% python3 -q
>>> import numpy as np
>>> np.set_printoptions(precision=1, suppress=True, linewidth=120, sign=" ")
>>> mat = np.array([[1.1, 0.5, -0.1, 0.7, -0.3, -0.4, 1.6],
...     [0.1, -0.7, -1.4, 0.4, -0.3, -0.1, -0.1],
...     [-1.3, -0.6, 0.9, -0.4, -0.6, -0.4, 0.2],
...     [1.4, 0.3, 0.7, 0.5, 0.7, 0.2, 1.5],
...     [0.2, -0.3, 2.1, -1.5, 1.4, -1.1, 0.1],
...     [0.1, -1.3, -0.9, 1.1, 1.3, 0.2, -1.6]])
>>> rng = np.random.default_rng(750)
>>> mat[1] = mat[0] + 0.3 * rng.normal(size=7)
>>> mat
array([[ 1.1,  0.5, -0.1,  0.7, -0.3, -0.4,  1.6],
       [ 0.7,  0.4,  0.3,  0.2, -0.3, -0.8,  1.5],
       [-1.3, -0.6,  0.9, -0.4, -0.6, -0.4,  0.2],
       [ 1.4,  0.3,  0.7,  0.5,  0.7,  0.2,  1.5],
       [ 0.2, -0.3,  2.1, -1.5,  1.4, -1.1,  0.1],
       [ 0.1, -1.3, -0.9,  1.1,  1.3,  0.2, -1.6]])
>>> F = 0.5 ** np.abs(np.subtract.outer(np.arange(5), np.arange(5)))
>>> F
array([[ 1. ,  0.5,  0.2,  0.1,  0.1],
       [ 0.5,  1. ,  0.5,  0.2,  0.1],
       [ 0.2,  0.5,  1. ,  0.5,  0.2],
       [ 0.1,  0.2,  0.5,  1. ,  0.5],
       [ 0.1,  0.1,  0.2,  0.5,  1. ]])
>>> # equal to its transpose
>>> Q, vecs = np.linalg.qr(F[:, :4])[0], np.linalg.qr(F[:, 4:])[0]
>>> sv = np.linalg.svd(Q.T @ vecs, compute_uv=False)
>>> np.degrees(np.arccos(sv.clip(0, 1)))
array([ 35.5])
>>> sv
array([ 0.8])
>>> (sv > 0.9).sum()
np.int64(0)
>>> Lm = np.linalg.cholesky(F)
>>> Lm @ Lm.T
array([[ 1. ,  0.5,  0.2,  0.1,  0.1],
       [ 0.5,  1. ,  0.5,  0.2,  0.1],
       [ 0.2,  0.5,  1. ,  0.5,  0.2],
       [ 0.1,  0.2,  0.5,  1. ,  0.5],
       [ 0.1,  0.1,  0.2,  0.5,  1. ]])
>>> np.linalg.eigvalsh(F).min() > 0
np.True_
>>> np.diag(Lm) ** 2
array([ 1. ,  0.7,  0.7,  0.7,  0.7])
>>> ev, vecs = np.linalg.eigh(F)
>>> np.unique(ev.round(6) + 0, return_counts=True)[1]
array([ 1,  1,  1,  1,  1])
>>> P = np.triu(np.array([[3, -2, 1, -3, -3],
...     [-1, 2, 2, 1, 0],
...     [-3, 3, 1, -1, 0],
...     [-1, 0, 2, 0, 2],
...     [1, 3, 1, 2, 0]]), 1) + np.eye(5)
>>> M2 = P @ F @ np.linalg.inv(P)
>>> np.linalg.matrix_rank(M2)
np.int64(5)
>>> P @ F - F @ P
array([[-1.3, -0.6, -4.2, -1.8, -1.8],
       [ 0.6,  2.2,  0. ,  3. ,  2. ],
       [-0.1,  0.2, -1.8,  0.2, -0.8],
       [ 0.1,  0.5, -0.1,  1.6,  0.4],
       [ 0. ,  0.1, -0.3,  0.3, -0.8]])
>>> X = np.array([[3, 3, 3, 3, 3, 3, 3],
...     [3, 6, 6, 6, 6, 6, 6],
...     [3, 6, 9, 9, 9, 9, 9],
...     [3, 6, 9, 12, 12, 12, 12],
...     [3, 6, 9, 12, 15, 15, 15],
...     [3, 6, 9, 12, 15, 18, 18],
...     [3, 6, 9, 12, 15, 18, 21]])
>>> # symmetric, so the eigenvalues are real
>>> gram = X.T @ X
>>> np.linalg.matrix_rank(gram)
np.int64(7)
>>> np.linalg.svd(X, compute_uv=False) ** 2
array([ 4711.8,    61.7,     9. ,     2.8,     1.3,     0.8,     0.6])
>>> np.linalg.eigvalsh(gram)[::-1]
array([ 4711.8,    61.7,     9. ,     2.8,     1.3,     0.8,     0.6])
>>> gram
array([[   63,   117,   162,   198,   225,   243,   252],
       [  117,   225,   315,   387,   441,   477,   495],
       [  162,   315,   450,   558,   639,   693,   720],
       [  198,   387,   558,   702,   810,   882,   918],
       [  225,   441,   639,   810,   945,  1035,  1080],
       [  243,   477,   693,   882,  1035,  1143,  1197],
       [  252,   495,   720,   918,  1080,  1197,  1260]])
>>> np.trace(gram), (X ** 2).sum()
(np.int64(4788), np.int64(4788))
>>> idx = rng.permutation(7)
>>> M2 = X[:, idx] * rng.choice([-1, 1], 7)
>>> M2
array([[ -3,  -3,  -3,  -3,  -3,  -3,  -3],
       [ -6,  -6,  -6,  -3,  -6,  -6,  -6],
       [ -9,  -9,  -9,  -3,  -6,  -9,  -9],
       [-12,  -9, -12,  -3,  -6, -12, -12],
       [-12,  -9, -15,  -3,  -6, -15, -15],
       [-12,  -9, -18,  -3,  -6, -18, -15],
       [-12,  -9, -21,  -3,  -6, -18, -15]])
>>> Uu, _, Vh = np.linalg.svd(X.T @ M2)
>>> np.round(Uu @ Vh, 1) + 0
array([[ 0.,  0.,  0., -1.,  0.,  0.,  0.],
       [ 0.,  0.,  0.,  0., -1.,  0.,  0.],
       [ 0., -1.,  0.,  0.,  0.,  0.,  0.],
       [-1.,  0.,  0.,  0.,  0.,  0.,  0.],
       [ 0.,  0.,  0.,  0.,  0.,  0., -1.],
       [ 0.,  0.,  0.,  0.,  0., -1.,  0.],
       [ 0.,  0., -1.,  0.,  0.,  0.,  0.]])
>>> Q, _ = np.linalg.qr(np.array([[0.1, 0.4, -0.4, 0.3, -0.9, -0.6],
...     [0.0, 1.3, -1.4, -1.2, -0.1, 0.0],
...     [1.7, -0.4, -0.8, -1.0, 0.3, 0.0],
...     [0.4, -0.4, -0.4, -0.1, 0.4, 0.6],
...     [-0.5, 0.3, -0.7, 0.8, -0.2, -1.7],
...     [-1.8, -1.7, 0.0, 0.8, 0.1, 1.3]]))
>>> vecs, _ = np.linalg.qr(np.array([[0.6, -1.7, 0.9], [-0.6, -1.1, 0.3], [-0.3, 0.8, 0.7]]))
>>> sv = 20 * 0.9 ** np.arange(3)
>>> arr = Q[:, :3] * sv @ vecs[:3]
>>> arr.round(1) + 0
array([[ -2.4,   2.1,  -2.7],
       [-10.7,   5.5,  -8.7],
       [ 11.8,   0. , -12.6],
       [  3.5,  -2.8,  -5.6],
       [ -7.3,  -1.2,  -4. ],
       [ -5.2, -17.4,   0.2]])
>>> gram = arr.T @ arr
>>> np.linalg.eigvalsh(gram)[::-1]
array([ 400. ,  324. ,  262.4])
>>> round(np.trace(gram), 1), round(float((arr ** 2).sum()), 1)
(np.float64(986.4), 986.4)
>>> gram
array([[350.9,  25. , -40.5],
       [ 25. , 347.1, -35.4],
       [-40.5, -35.4, 288.4]])
>>> np.linalg.matrix_rank(gram)
np.int64(3)
>>> np.linalg.svd(arr, compute_uv=False) ** 2
array([ 400. ,  324. ,  262.4])
>>> u, v = arr[1], arr[3]
>>> round(u @ v, 1)
np.float64(-3.8)
>>> p = (u @ v) / (u @ u) * u
>>> v - p
array([ 3.3, -2.7, -5.8])
>>> round(float(np.linalg.norm(u + v) ** 2 + np.linalg.norm(u - v) ** 2), 1)
542.5
>>> round(float((v - p) @ u), 1)
-0.0
>>> x0 = np.array([-2, -5, -5])
>>> y = arr @ x0
>>> coef, lr = np.zeros(3), 1 / np.linalg.norm(arr, 2) ** 2
>>> for i in range(20):
...     coef -= lr * arr.T @ (arr @ coef - y)
...     if i % 5 == 0: print(i, round(np.linalg.norm(arr @ coef - y), 1))
... 
0 37.5
5 0.2
10 0.0
15 0.0
>>> round(np.linalg.cond(arr), 1)
np.float64(1.2)
>>> np.linalg.norm(arr, axis=1).argmax()
np.int64(5)
>>> np.linalg.norm(arr, axis=1)
array([  4.2,  14.8,  17.2,   7.2,   8.4,  18.2])
>>> np.round(np.linalg.norm(arr[1], 1), 1), round(float(np.linalg.norm(arr[1], np.inf)), 1)
(np.float64(24.8), 10.7)
>>> np.round(np.linalg.norm(arr[1] - arr[0]), 1)
np.float64(10.7)
>>> P = arr @ np.linalg.solve(arr.T @ arr, arr.T)
>>> P @ arr[:, 0]
array([ -2.4, -10.7,  11.8,   3.5,  -7.3,  -5.2])
>>> np.trace(P)
np.float64(3.0)
>>> np.diag(P)
array([ 0.1,  0.7,  0.9,  0.2,  0.2,  0.9])
>>> J = np.load("data.npy")
>>> J
array([[ 0.1,  0.6, -1. ,  0.9,  1. ],
       [ 0.1, -0.3, -1. , -0.2,  0.9],
       [-0.4,  0.1, -0.9,  0.4,  0.8],
       [-0.2, -0.1, -1. , -0.2,  0.7],
       [-0.4,  0.3, -0.9,  0.8,  0.9],
       [-1. ,  0.6,  0.7, -0.1, -0.6],
       [-0.5,  0.1,  1. , -0.8, -1. ],
       [ 1. , -0.9,  1. ,  0.8, -0.7],
       [ 0.6, -0.4, -0.7,  0. ,  0.5],
       [ 1. , -0.8,  1. , -0.7, -1. ],
       [ 0.4, -0.2, -1. ,  0.7,  0.9],
       [-1. ,  0.8, -0.9,  0. ,  0.6],
       [-0.7,  0.4, -1. ,  0.3,  1. ],
       [ 0.6, -0.3, -0.9,  1. ,  1. ],
       [ 0.7, -0.6,  1. , -0.9, -1. ],
       [ 1. , -0.8,  0.6,  0.7,  0.5],
       [ 1. , -0.9,  0.9, -0.9, -0.9],
       [ 0.5,  0.2, -1. , -0.7,  0.3],
       [-0.6, -0.4,  1. , -0.6, -0.9],
       [ 0.8, -0.4, -0.4,  0.2,  0.5],
       [ 0.9, -0.8,  1. ,  0.4, -0.9],
       [-0.7,  0.2,  1. , -0.9, -1. ],
       [-1. ,  0.9, -0.6,  0.8,  0.7],
       [-0.5,  0.6, -0.9,  0.1,  0.7],
       [ 1. , -0.8, -0.9,  0.2,  0.7],
       [-0.9,  0.8,  0.1, -0.4, -0.5]])
>>> x0 = np.array([-1, -1, 2, 1, 0])
>>> h1 = np.maximum(J @ x0, 0)
>>> h1
array([ 0. ,  0. ,  0. ,  0. ,  0. ,  1.7,  1.6,  2.7,  0. ,  1.1,  0. ,  0. ,  0. ,  0. ,  1. ,  1.7,  0.8,  0. ,
        2.4,  0. ,  2.3,  1.6,  0. ,  0. ,  0. ,  0. ])
>>> J.T @ h1
array([  4. ,  -7.3,  15.6,  -2.4, -12.3])
>>> t3 = np.stack([J, 2 * J, J[::-1]])
>>> t3.sum(axis=0)
array([[-0.6,  2.6, -2.9,  2.3,  2.5],
       [ 1.3, -1.7, -3.9, -0.4,  3.4],
       [-1.7,  0.9, -3.6,  1.3,  3.1],
       [-1.6,  0.6, -3.6,  0.2,  2.8],
       [-1.9,  1.1, -1.7,  1.5,  1.7],
       [-2.1,  1. ,  3.1,  0.1, -2.7],
       [-0.7, -0.1,  2.6, -2.2, -2.5],
       [ 2.4, -3.1,  4. ,  1.8, -3. ],
       [ 2.3, -1. , -3.1, -0.7,  1.8],
       [ 4. , -3.3,  3.9, -3. , -3.9],
       [ 2.2, -1.4, -2.4,  2.8,  3.2],
       [-2.3,  1.8, -1.7, -0.9,  0.8],
       [-1.5,  0.9, -3.9,  1.9,  4. ],
       [ 1.1, -0.5, -3.7,  3.3,  4. ],
       [ 1.1, -1. ,  2.1, -2.7, -2.4],
       [ 3.4, -2.6,  0.8,  2.8,  2.4],
       [ 4. , -3.5,  3.7, -3.4, -3.7],
       [ 2.1,  0.2, -3.7, -2.1,  1.4],
       [-0.8, -2.1,  4. , -1. , -3.4],
       [ 1.9, -1.1, -0.2, -0.2,  0.5],
       [ 1.7, -1.8,  3.7,  1.1, -3.3],
       [-2.5,  0.9,  2.1, -1.9, -2.1],
       [-3.2,  2.6, -2.8,  2.2,  2.8],
       [-1.9,  1.9, -3.6,  0.7,  2.9],
       [ 3.1, -2.7, -3.7,  0.4,  3. ],
       [-2.6,  3. , -0.7, -0.3, -0.5]])
>>> np.einsum("bij,cij->bc", t3, t3)
array([[  70. ,  140.1,   12.2],
       [ 140.1,  280.2,   24.5],
       [  12.2,   24.5,   70. ]])
>>> (t3 @ J.T).shape
(3, 26, 26)
>>> np.linalg.norm(t3, axis=(1, 2))
array([  8.4,  16.7,   8.4])
>>> np.linalg.matrix_rank(t3)
array([ 5,  5,  5])
